$ ipython --no-banner

In [1]: import numpy as np

In [2]: np.set_printoptions(precision=3, suppress=True, linewidth=120)

In [3]: J = np.load("x.npy")

In [4]: J
Out[4]: 
array([[-2.39,  1.33,  1.85,  0.14, -0.02, -4.05,  1.05],
       [-1.2 , -0.63, -0.21,  2.71, -0.99,  1.03, -1.83],
       [ 0.56, -0.49, -0.59,  0.33, -0.13,  1.37, -0.57],
       [-1.15,  0.56,  0.82,  0.23, -0.07, -1.76,  0.36],
       [ 1.17,  0.21, -0.15, -1.82,  0.66, -0.05,  1.05],
       [ 1.3 ,  0.07, -0.31, -1.69,  0.61,  0.33,  0.87]])

In [5]: rk = np.linalg.matrix_rank(J)

In [6]: rk
Out[6]: np.int64(2)

In [7]: null = np.linalg.svd(J)[2][rk:].T

In [8]: [int(np.linalg.matrix_rank(np.delete(J, i, axis=0))) for i in range(6)]
Out[8]: [2, 2, 2, 2, 2, 2]

In [9]: [int(np.linalg.matrix_rank(J[:, :j + 1])) for j in range(7)]
Out[9]: [1, 2, 2, 2, 2, 2, 2]

In [10]: np.linalg.matrix_rank(J.T @ J), np.linalg.matrix_rank(J @ J.T)
Out[10]: (np.int64(2), np.int64(2))

In [11]: null.shape
Out[11]: (7, 5)

In [12]: x0 = np.array([2, 5, 9, 0, 2, 6, 2])

In [13]: a = np.maximum(J @ x0, 0)

In [14]: np.tanh(J @ x0)
Out[14]: array([-0.999, -1.   ,  0.178, -0.97 ,  1.   ,  1.   ])

In [15]: a
Out[15]: array([0.  , 0.  , 0.18, 0.  , 5.16, 5.1 ])

In [16]: np.maximum(J @ x0, 0) - np.maximum(-J @ x0, 0)
Out[16]: array([-3.72, -6.9 ,  0.18, -2.1 ,  5.16,  5.1 ])

In [17]: other = np.array([[1, 2, 0],
    ...:     [2, -2, 3],
    ...:     [0, -1, -1],
    ...:     [2, 2, 2],
    ...:     [-3, -1, 2],
    ...:     [2, 0, 1],
    ...:     [0, -1, -2]])

In [18]: np.vstack([J, other.T]).shape
Out[18]: (9, 7)

In [19]: np.einsum("ij,ij->i", J, J)
Out[19]: array([28.428, 14.615,  3.229,  5.593,  6.288,  5.885])

In [20]: np.linalg.matrix_rank(J @ other)
Out[20]: np.int64(2)

In [21]: np.einsum("ij->j", J)
Out[21]: array([-1.71,  1.05,  1.41, -0.1 ,  0.06, -3.13,  0.93])

In [22]: T = np.stack([J, 2 * J, J[::-1]])

In [23]: T.shape
Out[23]: (3, 6, 7)

In [24]: np.linalg.matrix_rank(T)
Out[24]: array([2, 2, 2])

In [25]: np.linalg.norm(T, axis=(1, 2))
Out[25]: array([ 8.002, 16.005,  8.002])

In [26]: left, sig, VT = np.linalg.svd(J)

In [27]: sig.round(3) + 0
Out[27]: array([6.187, 5.075, 0.   , 0.   , 0.   , 0.   ])

In [28]: other = left[:, :2] @ np.diag(sig[:2]) @ VT[:2]

In [29]: round(np.linalg.norm(J - other) / np.linalg.norm(J), 3)
Out[29]: np.float64(0.0)

In [30]: np.round(np.abs(J - other).max(), 3)
Out[30]: np.float64(0.0)

In [31]: np.linalg.matrix_rank(J, rtol=0.05)
Out[31]: np.int64(2)

In [32]: round(float(np.linalg.norm(J - other, 2)), 3), round(sig[2], 3)
Out[32]: (0.0, np.float64(0.0))

In [33]: E = np.load("w.npy")

In [34]: E
Out[34]: 
array([[ 0,  0,  0,  0,  2],
       [ 0,  0,  3,  0,  0],
       [ 0,  0,  0,  2,  0],
       [-1,  0,  0,  0,  0],
       [ 0,  0,  0,  0,  0]])

In [35]: left, sig, VT = np.linalg.svd(E)

In [36]: sig
Out[36]: array([3., 2., 2., 1., 0.])

In [37]: other = left[:, :4] @ np.diag(sig[:4]) @ VT[:4]

In [38]: np.linalg.matrix_rank(other)
Out[38]: np.int64(4)

In [39]: other
Out[39]: 
array([[ 0.,  0.,  0.,  0.,  2.],
       [ 0.,  0.,  3.,  0.,  0.],
       [ 0.,  0.,  0.,  2.,  0.],
       [-1.,  0.,  0.,  0.,  0.],
       [ 0.,  0.,  0.,  0.,  0.]])

In [40]: round(np.linalg.norm(E - other) / np.linalg.norm(E), 3)
Out[40]: np.float64(0.0)

In [41]: K = np.load("arr.npy")

In [42]: K
Out[42]: 
array([[ 0,  3,  1,  2, -2,  0, -1],
       [-3,  0, -2,  0,  2,  0, -3],
       [-1,  2,  0, -3,  0,  0, -1],
       [-2,  0,  3,  0,  1,  0,  2],
       [ 2, -2,  0, -1,  0, -1,  0],
       [ 0,  0,  0,  0,  1,  0,  0],
       [ 1,  3,  1, -2,  0,  0,  0]])

In [43]: np.unique(K.round(6), axis=0).shape
Out[43]: (7, 7)

In [44]: np.allclose(K[:-1].T @ np.linalg.lstsq(K[:-1].T, K[-1])[0], K[-1])
Out[44]: True

In [45]: round(float(np.linalg.norm(K, 2) / np.linalg.norm(K)), 3)
Out[45]: 0.549

In [46]: np.linalg.cond(K) > 100
Out[46]: np.True_

In [47]: [round(float(x), 3) for x in np.linalg.svd(K, compute_uv=False)[:3]]
Out[47]: [5.595, 5.595, 4.347]

In [48]: left, sig, VT = np.linalg.svd(K)

In [49]: sig.round(3) + 0
Out[49]: array([5.595, 5.595, 4.347, 4.347, 1.343, 1.343, 0.   ])

In [50]: np.argmax(sig[:-1] / (sig[1:] + 1e-6)) + 1
Out[50]: np.int64(6)

In [51]: other = left[:, :6] @ np.diag(sig[:6]) @ VT[:6]

In [52]: round(float(np.linalg.norm(K - other, 2)), 3), round(sig[6], 3)
Out[52]: (0.0, np.float64(0.0))

In [53]: round(float(np.linalg.norm(K - other) / np.linalg.norm(K)), 3)
Out[53]: 0.0

In [54]: np.linalg.matrix_rank(other)
Out[54]: np.int64(6)

In [55]: round(np.abs(K - other).max(), 3)
Out[55]: np.float64(0.0)

In [56]: np.linalg.matrix_rank(K, rtol=0.05)
Out[56]: np.int64(6)

In [57]: basis = np.array([[1, 1, 1], [0, 2, 0]])

In [58]: data = np.repeat(basis, 31 // 2, axis=0)

In [59]: rng = np.random.default_rng(8182)

In [60]: data = data + 0.1 * rng.normal(size=data.shape)

In [61]: data
Out[61]: 
array([[ 1.242,  0.953,  1.116],
       [ 1.148,  1.234,  1.004],
       [ 1.031,  0.997,  0.903],
       [ 0.991,  1.096,  1.064],
       [ 1.186,  1.111,  0.949],
       [ 1.073,  1.164,  1.006],
       [ 1.16 ,  1.055,  1.047],
       [ 0.931,  1.18 ,  1.121],
       [ 1.005,  0.929,  0.975],
       [ 1.121,  1.041,  0.892],
       [ 1.089,  1.044,  0.845],
       [ 1.068,  0.94 ,  0.907],
       [ 1.006,  1.019,  0.876],
       [ 0.858,  0.99 ,  0.908],
       [ 0.967,  0.747,  1.04 ],
       [-0.261,  1.972, -0.092],
       [ 0.009,  1.911, -0.067],
       [-0.075,  2.075,  0.116],
       [-0.193,  2.019, -0.02 ],
       [ 0.109,  2.069,  0.053],
       [ 0.208,  1.907,  0.078],
       [ 0.005,  1.957,  0.02 ],
       [ 0.058,  2.166,  0.06 ],
       [ 0.18 ,  1.93 ,  0.012],
       [ 0.027,  1.943,  0.011],
       [ 0.098,  1.911,  0.006],
       [-0.076,  2.042, -0.007],
       [-0.054,  2.034,  0.128],
       [-0.002,  2.053,  0.176],
       [ 0.015,  1.907, -0.108]])

In [62]: other = np.c_[data[:, :1] @ np.array([[7]]), np.array([-2, 0, 2, -2, 3, -3, -1, 0, -2, -2, 0, 1, 3, 3, -2, -1, 2, 3, -1, -2, 3, -2, 0, -1, 3, 2, -2, 3, -3, -3])]

In [63]: other
Out[63]: 
array([[ 8.693, -2.   ],
       [ 8.039,  0.   ],
       [ 7.215,  2.   ],
       [ 6.938, -2.   ],
       [ 8.304,  3.   ],
       [ 7.509, -3.   ],
       [ 8.117, -1.   ],
       [ 6.514,  0.   ],
       [ 7.032, -2.   ],
       [ 7.85 , -2.   ],
       [ 7.624,  0.   ],
       [ 7.479,  1.   ],
       [ 7.039,  3.   ],
       [ 6.008,  3.   ],
       [ 6.767, -2.   ],
       [-1.824, -1.   ],
       [ 0.065,  2.   ],
       [-0.527,  3.   ],
       [-1.349, -1.   ],
       [ 0.76 , -2.   ],
       [ 1.458,  3.   ],
       [ 0.033, -2.   ],
       [ 0.407,  0.   ],
       [ 1.261, -1.   ],
       [ 0.19 ,  3.   ],
       [ 0.685,  2.   ],
       [-0.531, -2.   ],
       [-0.381,  3.   ],
       [-0.017, -3.   ],
       [ 0.103, -3.   ]])

In [64]: np.linalg.matrix_rank(np.c_[data, other])
Out[64]: np.int64(4)

In [65]: np.linalg.norm(np.linalg.qr(data)[0].T @ other, axis=0) ** 2 / ((other ** 2).sum(axis=0) + 1e-12)
Out[65]: array([1.   , 0.015])
